$ python -q
>>> import numpy as np
>>> import numpy.linalg as la
>>> np.set_printoptions(precision=1, suppress=True, linewidth=160)
>>> arr = np.load("dump.npy")
>>> arr.round(1) + 0
array([[ 0.6, -0.4,  0.2, -0.1,  0.2, -0.1,  0.1, -0.2, -0.1,  0.2, -0.1, -0.4,  0.2],
       [-0.4,  0.6,  0.2, -0.1,  0.2, -0.1,  0.1, -0.2, -0.1,  0.2, -0.1, -0.4,  0.2],
       [ 0.2,  0.2,  0.9,  0. , -0.1,  0. ,  0. ,  0.1,  0. , -0.1,  0. ,  0.2, -0.1],
       [-0.1, -0.1,  0. ,  1. ,  0. ,  0. ,  0. ,  0. ,  0. ,  0. ,  0. , -0.1,  0. ],
       [ 0.2,  0.2, -0.1,  0. ,  0.9,  0. ,  0. ,  0.1,  0. , -0.1,  0. ,  0.2, -0.1],
       [-0.1, -0.1,  0. ,  0. ,  0. ,  1. ,  0. ,  0. ,  0. ,  0. ,  0. , -0.1,  0. ],
       [ 0.1,  0.1,  0. ,  0. ,  0. ,  0. ,  1. ,  0. ,  0. ,  0. ,  0. ,  0.1,  0. ],
       [-0.2, -0.2,  0.1,  0. ,  0.1,  0. ,  0. ,  0.9,  0. ,  0.1,  0. , -0.2,  0.1],
       [-0.1, -0.1,  0. ,  0. ,  0. ,  0. ,  0. ,  0. ,  1. ,  0. ,  0. , -0.1,  0. ],
       [ 0.2,  0.2, -0.1,  0. , -0.1,  0. ,  0. ,  0.1,  0. ,  0.9,  0. ,  0.2, -0.1],
       [-0.1, -0.1,  0. ,  0. ,  0. ,  0. ,  0. ,  0. ,  0. ,  0. ,  1. , -0.1,  0. ],
       [-0.4, -0.4,  0.2, -0.1,  0.2, -0.1,  0.1, -0.2, -0.1,  0.2, -0.1,  0.6,  0.2],
       [ 0.2,  0.2, -0.1,  0. , -0.1,  0. ,  0. ,  0.1,  0. , -0.1,  0. ,  0.2,  0.9]])
>>> # columns are unit length and at right angles
>>> r0 = np.array([-2, 1, 3, -1, 2, 0, -1, -1, 2, 1, 3, -1, -2])
>>> M2 = arr + np.outer(r0, np.eye(13)[0])
>>> la.matrix_rank(la.inv(M2) - la.inv(arr), tol=1e-8)
np.int64(1)
>>> la.matrix_rank(M2 - arr)
np.int64(1)
>>> la.svd(arr, compute_uv=False)
array([1., 1., 1., 1., 1., 1., 1., 1., 1., 1., 1., 1., 1.])
>>> round(arr[:, 2] @ arr[:, 12], 1)
np.float64(0.0)
>>> la.norm(arr, axis=0)
array([1., 1., 1., 1., 1., 1., 1., 1., 1., 1., 1., 1., 1.])
>>> M2 = la.inv(arr)
>>> np.allclose(M2, arr.T)
True
>>> w, vecs = la.eigvalsh(arr)
Traceback (most recent call last):
  File "<python-input-15>", line 1, in <module>
    w, vecs = la.eigvalsh(arr)
    ^^^^^^^
ValueError: too many values to unpack (expected 2)
>>> w, vecs = la.eigh(arr)
>>> w
array([-1.,  1.,  1.,  1.,  1.,  1.,  1.,  1.,  1.,  1.,  1.,  1.,  1.])
>>> np.unique(w.round(6) + 0, return_counts=True)[1]
array([ 1, 12])
>>> la.eigvalsh(arr @ arr)
array([1., 1., 1., 1., 1., 1., 1., 1., 1., 1., 1., 1., 1.])
>>> (w > 1e-8).sum(), (w < -1e-8).sum()
(np.int64(12), np.int64(1))
>>> x = np.array([0, -2, -1, 0, 2, 2, 0, 2, -2, 2, 0, 0, 2])
>>> round(la.norm(x), 1), np.round(la.norm(arr @ x), 1)
(np.float64(5.4), np.float64(5.4))
>>> np.abs(la.eigvals(arr))
array([1., 1., 1., 1., 1., 1., 1., 1., 1., 1., 1., 1., 1.])
>>> F = np.load("sample12.npy")
>>> F
array([[  1,  -2,   4,  -8],
       [  1,  -1,   1,  -1],
       [  1,   0,   0,   0],
       [  1,   1,   1,   1],
       [  1,   2,   4,   8],
       [  1,   3,   9,  27],
       [  1,   4,  16,  64],
       [  1,   5,  25, 125]])
>>> M2 = np.c_[F[:, :3] @ np.array([[-2, 9, -8], [-1, -8, 6], [9, 3, -5]]), np.array([1, 2, -3, 0, 2, 2, 1, 3])]
>>> M2
array([[  36,   37,  -40,    1],
       [   8,   20,  -19,    2],
       [  -2,    9,   -8,   -3],
       [   6,    4,   -7,    0],
       [  32,    5,  -16,    2],
       [  76,   12,  -35,    2],
       [ 138,   25,  -64,    1],
       [ 218,   44, -103,    3]])
>>> la.matrix_rank(np.c_[F, M2])
np.int64(5)
>>> la.matrix_rank(M2)
np.int64(4)
>>> r0, g = M2[2], M2[3]
>>> r0 @ r0
np.int64(158)
>>> pr = (r0 @ g) / (r0 @ r0) * r0
>>> g - pr
array([ 7. , -0.6, -2.9,  1.5])
>>> rng = np.random.default_rng(421)
>>> labels = rng.permutation(4)
>>> M2 = F[:, labels] * rng.choice([-1, 1], 4)
>>> M2
array([[  -4,   -2,   -1,    8],
       [  -1,   -1,   -1,    1],
       [   0,    0,   -1,    0],
       [  -1,    1,   -1,   -1],
       [  -4,    2,   -1,   -8],
       [  -9,    3,   -1,  -27],
       [ -16,    4,   -1,  -64],
       [ -25,    5,   -1, -125]])
>>> U, _, Vt = la.svd(F.T @ M2)
>>> np.round(la.lstsq(F, M2)[0], 1) + 0
array([[ 0.,  0., -1.,  0.],
       [ 0.,  1.,  0.,  0.],
       [-1.,  0.,  0.,  0.],
       [ 0.,  0.,  0., -1.]])
>>> labels
array([2, 1, 0, 3])
>>> np.round(U @ Vt, 1) + 0
array([[ 0.,  0., -1.,  0.],
       [ 0.,  1.,  0.,  0.],
       [-1.,  0.,  0.,  0.],
       [ 0.,  0.,  0., -1.]])
